$ ipython --no-banner

In [1]: import numpy as np

In [2]: import numpy.linalg as la

In [3]: np.set_printoptions(suppress=True, linewidth=160)

In [4]: M = np.load("test1.npy")

In [5]: M
Out[5]: 
array([[ 0.3,  0. ,  0.4,  0.3],
       [ 1.1, -0.8,  0.6,  0.9],
       [-0.1,  0.4, -0.5,  1. ]])

In [6]: M2 = M / la.norm(M, axis=1, keepdims=True)

In [7]: C2 = M2 @ M2.T

In [8]: (np.abs(C2) > 0.9).astype(int)
Out[8]: 
array([[1, 0, 0],
       [0, 1, 0],
       [0, 0, 1]])

In [9]: np.argwhere(np.triu(np.abs(C2) > 0.95, 1))
Out[9]: array([], shape=(0, 2), dtype=int64)

In [10]: C2.round(1)
Out[10]: 
array([[1. , 0.8, 0.1],
       [0.8, 1. , 0.1],
       [0.1, 0.1, 1. ]])

In [11]: C2[2].round(1)
Out[11]: array([0.1, 0.1, 1. ])

In [12]: np.round(la.norm(M2, axis=1), 1)
Out[12]: array([1., 1., 1.])

In [13]: arr = np.array([[1, 2, 1, 1], [2, 4, 2, 1], [2, 6, 3, 3]])

In [14]: W1 = np.array([[3, 2, 2, 1, 1], [0, 2, 0, 2, 1], [3, 1, 3, 3, 0], [0, 1, 3, 3, 1]])

In [15]: b = np.array([4, 0, 9, 6, 5])

In [16]: hid = np.maximum(arr @ W1 + b, 0)

In [17]: hid
Out[17]: 
array([[10,  8, 17, 17,  9],
       [16, 15, 22, 25, 12],
       [19, 22, 31, 38, 16]])

In [18]: Z = np.array([[3, 2], [-3, 0], [-1, -3], [3, 3], [1, -4]])

In [19]: (hid @ Z).round(6).argmax(axis=1)
Out[19]: array([0, 0, 0])

In [20]: theta = np.radians(90)

In [21]: R = np.eye(5)

In [22]: R[1, 1] = R[2, 2] = np.cos(theta)

In [23]: R[1, 2], R[2, 1] = -np.sin(theta), np.sin(theta)

In [24]: R.round(1) + 0
Out[24]: 
array([[ 1.,  0.,  0.,  0.,  0.],
       [ 0.,  0., -1.,  0.,  0.],
       [ 0.,  1.,  0.,  0.,  0.],
       [ 0.,  0.,  0.,  1.,  0.],
       [ 0.,  0.,  0.,  0.,  1.]])

In [25]: M2 = hid @ R.T

In [26]: np.round(la.det(R), 1), np.trace(R)
Out[26]: (np.float64(1.0), np.float64(3.0))

In [27]: np.round(la.svd(hid, compute_uv=False), 1), np.round(la.svd(M2, compute_uv=False), 1)
Out[27]: (array([77.7,  3.6,  2.2]), array([77.7,  3.6,  2.2]))

In [28]: print(np.allclose(la.norm(hid, axis=1), la.norm(M2, axis=1)))
True

In [29]: W0 = np.load("a.npy")

In [30]: W0
Out[30]: 
array([[0, 1, 1, 1],
       [1, 0, 1, 0],
       [1, 1, 0, 1],
       [1, 0, 1, 0]])

In [31]: np.argsort(-la.norm(W0, axis=0).round(6), kind="stable")[:3]
Out[31]: array([0, 2, 1])

In [32]: theta = np.radians(146)

In [33]: R = np.eye(4)

In [34]: R[3, 3] = R[2, 2] = np.cos(theta)

In [35]: R[3, 2], R[2, 3] = -np.sin(theta), np.sin(theta)

In [36]: R.round(1)
Out[36]: 
array([[ 1. ,  0. ,  0. ,  0. ],
       [ 0. ,  1. ,  0. ,  0. ],
       [ 0. ,  0. , -0.8,  0.6],
       [ 0. ,  0. , -0.6, -0.8]])

In [37]: M2 = W0 @ R.T

In [38]: np.allclose(W0 @ W0.T, M2 @ M2.T)
Out[38]: True

In [39]: np.round(la.det(R), 1), round(np.trace(R), 1)
Out[39]: (np.float64(1.0), np.float64(0.3))

In [40]: np.round(la.svd(W0, compute_uv=False), 1) + 0, np.round(la.svd(M2, compute_uv=False), 1) + 0
Out[40]: (array([2.6, 1.6, 1. , 0. ]), array([2.6, 1.6, 1. , 0. ]))

In [41]: M2.round(1)
Out[41]: 
array([[ 0. ,  1. , -0.3, -1.4],
       [ 1. ,  0. , -0.8, -0.6],
       [ 1. ,  1. ,  0.6, -0.8],
       [ 1. ,  0. , -0.8, -0.6]])

In [42]: r = la.matrix_rank(W0)

In [43]: r
Out[43]: np.int64(3)

In [44]: N = la.svd(W0)[2][r:].T

In [45]: print(np.round(N @ N.T, 1) + 0)
[[ 0.   0.   0.   0. ]
 [ 0.   0.5  0.  -0.5]
 [ 0.   0.   0.   0. ]
 [ 0.  -0.5  0.   0.5]]

In [46]: la.matrix_rank(W0.T @ W0), la.matrix_rank(W0 @ W0.T)
Out[46]: (np.int64(3), np.int64(3))

In [47]: [int(la.matrix_rank(np.delete(W0, i, axis=0))) for i in range(4)]
Out[47]: [2, 3, 2, 3]

In [48]: [int(la.matrix_rank(W0[:, :j + 1])) for j in range(4)]
Out[48]: [1, 2, 3, 3]

In [49]: print(np.round(W0 @ N, 1) + 0)
[[0.]
 [0.]
 [0.]
 [0.]]

In [50]: Z = np.array([[1, 2, -1], [-4, 2, 0], [0, -1, 0]])

In [51]: rng = np.random.default_rng(48)

In [52]: J = (rng.random((21, 3)) < 0.25) @ Z

In [53]: J
Out[53]: 
array([[ 0,  0,  0],
       [ 0,  0,  0],
       [ 0,  0,  0],
       [-3,  3, -1],
       [ 0, -1,  0],
       [ 0,  0,  0],
       [ 0, -1,  0],
       [ 0,  0,  0],
       [ 0,  0,  0],
       [ 1,  2, -1],
       [-4,  2,  0],
       [ 0,  0,  0],
       [ 0, -1,  0],
       [ 0,  0,  0],
       [ 1,  1, -1],
       [-4,  2,  0],
       [-4,  2,  0],
       [ 0,  0,  0],
       [ 0, -1,  0],
       [ 1,  2, -1],
       [ 0,  0,  0]])

In [54]: # row 1 repeats row 0

In [55]: x0 = np.array([2, 2, 0])

In [56]: target = J @ x0

In [57]: np.round(la.lstsq(J, target)[0], 1) + 0
Out[57]: array([2., 2., 0.])

In [58]: np.round(la.pinv(J) @ J, 1) + 0
Out[58]: 
array([[1., 0., 0.],
       [0., 1., 0.],
       [0., 0., 1.]])

In [59]: target
Out[59]: array([ 0,  0,  0,  0, -2,  0, -2,  0,  0,  6, -4,  0, -2,  0,  4, -4, -4,  0, -2,  6,  0])

In [60]: target = target + 0.3 * rng.normal(size=21)

In [61]: target.round(1) + 0
Out[61]: array([-0.5,  0.5,  0.1, -0.1, -1.8, -0.2, -2.1, -0.5, -0.5,  6.4, -3.7,  0. , -2.2,  0.3,  4.2, -4. , -4. , -0.3, -2. ,  5.9, -0.1])

In [62]: b, *_ = la.lstsq(J, target)

In [63]: [round(float(la.norm(la.solve(J.T @ J + lam * np.eye(3), J.T @ target))), 2) for lam in (0, 1, 10, 100)]
Out[63]: [2.86, 2.57, 1.78, 0.49]

In [64]: np.round(J.T @ (target - J @ b), 1) + 0
Out[64]: array([0., 0., 0.])

In [65]: print(b.round(1) + 0)
[2. 2. 0.]

In [66]: b.round()
Out[66]: array([ 2.,  2., -0.])

In [67]: print(round(la.norm(target - J @ b), 1))
1.3

In [68]: M2 = np.c_[J[:, :1] @ np.array([[-5]]), np.array([4, 3, 2, 2, 2, 5, 5, 0, 3, 2, 0, 1, 1, 1, 0, 4, 4, 2, 5, 2, 5])]

In [69]: M2
Out[69]: 
array([[ 0,  4],
       [ 0,  3],
       [ 0,  2],
       [15,  2],
       [ 0,  2],
       [ 0,  5],
       [ 0,  5],
       [ 0,  0],
       [ 0,  3],
       [-5,  2],
       [20,  0],
       [ 0,  1],
       [ 0,  1],
       [ 0,  1],
       [-5,  0],
       [20,  4],
       [20,  4],
       [ 0,  2],
       [ 0,  5],
       [-5,  2],
       [ 0,  5]])

In [70]: np.round(la.norm(la.qr(J)[0].T @ M2, axis=0) ** 2 / ((M2 ** 2).sum(axis=0) + 1e-12), 1)
Out[70]: array([1. , 0.3])

In [71]: np.round(la.lstsq(J, M2[:, 0])[0], 1) + 0
Out[71]: array([-5.,  0.,  0.])

In [72]: np.round(la.norm(M2 - J @ la.lstsq(J, M2)[0], axis=0), 1) + 0
Out[72]: array([ 0. , 11.9])

In [73]: dist = la.norm(J[:, None] - J[None], axis=-1)

In [74]: (dist + 1e9 * np.eye(21)).round(6).argmin(axis=1)
Out[74]: array([ 1,  0,  0, 10,  6,  0,  4,  0,  0, 19, 15,  0,  4,  0,  9, 10, 10,  0,  4,  9,  0])

In [75]: dist[12].round(6).argsort(kind="stable")[:4]
Out[75]: array([ 4,  6, 12, 18])

In [76]: dist[:5, :5].round(1)
Out[76]: 
array([[0. , 0. , 0. , 4.4, 1. ],
       [0. , 0. , 0. , 4.4, 1. ],
       [0. , 0. , 0. , 4.4, 1. ],
       [4.4, 4.4, 4.4, 0. , 5.1],
       [1. , 1. , 1. , 5.1, 0. ]])

In [77]: np.unravel_index(dist.round(6).argmax(), dist.shape)
Out[77]: (np.int64(10), np.int64(14))

In [78]: dist[12].round(1)
Out[78]: array([1. , 1. , 1. , 5.1, 0. , 1. , 0. , 1. , 1. , 3.3, 5. , 1. , 0. , 1. , 2.4, 5. , 5. , 1. , 0. , 3.3, 1. ])

In [79]: np.flatnonzero(dist[12] < dist.mean() / 2)
Out[79]: array([ 0,  1,  2,  4,  5,  6,  7,  8, 11, 12, 13, 17, 18, 20])

In [80]: print(np.round(la.norm(J, axis=1), 1))
[0.  0.  0.  4.4 1.  0.  1.  0.  0.  2.4 4.5 0.  1.  0.  1.7 4.5 4.5 0.  1.  2.4 0. ]

In [81]: r0 = np.array([2, 1, 0])

In [82]: np.cross(J[1, :3], J[6, :3])
Out[82]: array([0, 0, 0])

In [83]: np.array([np.convolve(row, r0, "same") for row in J])
Out[83]: 
array([[ 0,  0,  0],
       [ 0,  0,  0],
       [ 0,  0,  0],
       [ 3,  1, -1],
       [-2, -1,  0],
       [ 0,  0,  0],
       [-2, -1,  0],
       [ 0,  0,  0],
       [ 0,  0,  0],
       [ 5,  0, -1],
       [ 0,  2,  0],
       [ 0,  0,  0],
       [-2, -1,  0],
       [ 0,  0,  0],
       [ 3, -1, -1],
       [ 0,  2,  0],
       [ 0,  2,  0],
       [ 0,  0,  0],
       [-2, -1,  0],
       [ 5,  0, -1],
       [ 0,  0,  0]])

In [84]: lab = J[:, 0] > np.median(J[:, 0])

In [85]: r0 = J[lab].mean(axis=0) - J[~lab].mean(axis=0)

In [86]: round(float((((J - J.mean(axis=0)) @ r0 > 0) == lab).mean()), 1)
Out[86]: 0.5

In [87]: print(((J - J.mean(axis=0)) @ r0 > 0).astype(int))
[1 1 1 0 0 1 0 1 1 1 0 1 0 1 1 0 0 1 0 1 1]

In [88]: np.argsort(-np.abs(r0).round(6), kind="stable")
Out[88]: array([0, 1, 2])

In [89]: K = np.load("dump.npy")

In [90]: K
Out[90]: 
array([[4, 0, 0],
       [5, 0, 0],
       [4, 0, 0],
       [6, 0, 1],
       [7, 0, 3],
       [5, 0, 0],
       [4, 0, 0],
       [6, 0, 1],
       [7, 0, 3],
       [4, 0, 0],
       [5, 0, 0],
       [5, 0, 0],
       [4, 0, 0],
       [5, 0, 0],
       [5, 0, 0],
       [5, 0, 0],
       [5, 0, 0],
       [7, 0, 3],
       [6, 0, 1],
       [7, 0, 3],
       [6, 0, 1],
       [7, 0, 3],
       [5, 0, 0],
       [4, 0, 0],
       [7, 0, 3]])

In [91]: # column 0 dominates

In [92]: left, sigma, Vt = la.svd(K)

In [93]: print(sigma.round(1))
[28.1  5.2  0. ]

In [94]: M2 = left[:, :2] @ np.diag(sigma[:2]) @ Vt[:2]

In [95]: M2.round(1) + 0
Out[95]: 
array([[4., 0., 0.],
       [5., 0., 0.],
       [4., 0., 0.],
       [6., 0., 1.],
       [7., 0., 3.],
       [5., 0., 0.],
       [4., 0., 0.],
       [6., 0., 1.],
       [7., 0., 3.],
       [4., 0., 0.],
       [5., 0., 0.],
       [5., 0., 0.],
       [4., 0., 0.],
       [5., 0., 0.],
       [5., 0., 0.],
       [5., 0., 0.],
       [5., 0., 0.],
       [7., 0., 3.],
       [6., 0., 1.],
       [7., 0., 3.],
       [6., 0., 1.],
       [7., 0., 3.],
       [5., 0., 0.],
       [4., 0., 0.],
       [7., 0., 3.]])

In [96]: print(round(float(np.abs(K - M2).max()), 1))
0.0

In [97]: A = np.array([[0, 0, 0, 0], [0, 0, 1, 0], [0, 1, 0, 1], [0, 0, 1, 0]])

In [98]: # rank 2

In [99]: print(np.abs(np.diag(la.qr(A)[1])) > 1e-9)
[False  True  True False]

In [100]: np.unique(A.round(6), axis=0).shape
Out[100]: (3, 4)

In [101]: feats = np.load("block8.npy")

In [102]: feats
Out[102]: 
array([[ 1, -2,  4, -8],
       [ 1, -1,  1, -1],
       [ 1,  0,  0,  0],
       [ 1,  1,  1,  1]])

In [103]: # row 0 dominates

In [104]: lab = rng.permutation(4)

In [105]: lab
Out[105]: array([0, 1, 2, 3])

In [106]: M2 = A[lab][:, lab]

In [107]: np.allclose(M2, A)
Out[107]: True

In [108]: np.diag(M2)
Out[108]: array([0, 0, 0, 0])

In [109]: print(round(la.det(M2), 1), round(la.det(A[lab]), 1))
0.0 0.0

In [110]: W1 = np.array([[3, 4, 4, 2, 4], [5, 5, 4, 4, 3], [4, 4, 0, 1, 4], [5, 4, 2, 3, 5]])

In [111]: b = np.array([-5, 3, -3, -2, 2])

In [112]: hid = np.maximum(feats @ W1 + b, 0)

In [113]: np.round((hid > 0).mean(axis=0), 1)
Out[113]: array([0.2, 0.8, 0.5, 0.2, 0.8])

In [114]: Z = np.array([[9, 2], [-1, -7], [-2, 2], [8, -7], [6, -1]])

In [115]: (hid @ Z).round(6).argmax(axis=1)
Out[115]: array([0, 0, 0, 0])

In [116]: O, R = la.qr(feats)

In [117]: np.round(O.T @ O, 1) + 0
Out[117]: 
array([[1., 0., 0., 0.],
       [0., 1., 0., 0.],
       [0., 0., 1., 0.],
       [0., 0., 0., 1.]])

In [118]: abs(R[0, 0]), round(float(la.norm(feats[:, 0])), 1)
Out[118]: (np.float64(2.0), 2.0)

In [119]: M2 = feats[0, 0] * feats[1:] - np.outer(feats[1:, 0], feats[0])

In [120]: M2
Out[120]: 
array([[ 0,  1, -3,  7],
       [ 0,  2, -4,  8],
       [ 0,  3, -3,  9]])

In [121]: feats[:, 0] / feats[0, 0]
Out[121]: array([1., 1., 1., 1.])

In [122]: left, sigma, Vt = la.svd(W0, full_matrices=False)

In [123]: print(np.round(left.T @ W0 @ Vt.T, 1) + 0)
[[2.6 0.  0.  0. ]
 [0.  1.6 0.  0. ]
 [0.  0.  1.  0. ]
 [0.  0.  0.  0. ]]

In [124]: print(np.allclose(left * sigma @ Vt, W0))
True

In [125]: left.shape, sigma.shape, Vt.shape
Out[125]: ((4, 4), (4,), (4, 4))

In [126]: np.round(sigma / sigma[0], 1) + 0
Out[126]: array([1. , 0.6, 0.4, 0. ])

In [127]: np.round(np.cumsum(sigma ** 2) / np.sum(sigma ** 2), 1)
Out[127]: array([0.7, 0.9, 1. , 1. ])

In [128]: np.abs(left[:, 0]).round(6).argmax()
Out[128]: np.int64(0)

In [129]: np.round(np.abs(Vt[0]), 1)
Out[129]: array([0.6, 0.4, 0.6, 0.4])

In [130]: np.round(left.T @ left, 1) + 0
Out[130]: 
array([[1., 0., 0., 0.],
       [0., 1., 0., 0.],
       [0., 0., 1., 0.],
       [0., 0., 0., 1.]])

In [131]: sigma.round(1) + 0
Out[131]: array([2.6, 1.6, 1. , 0. ])
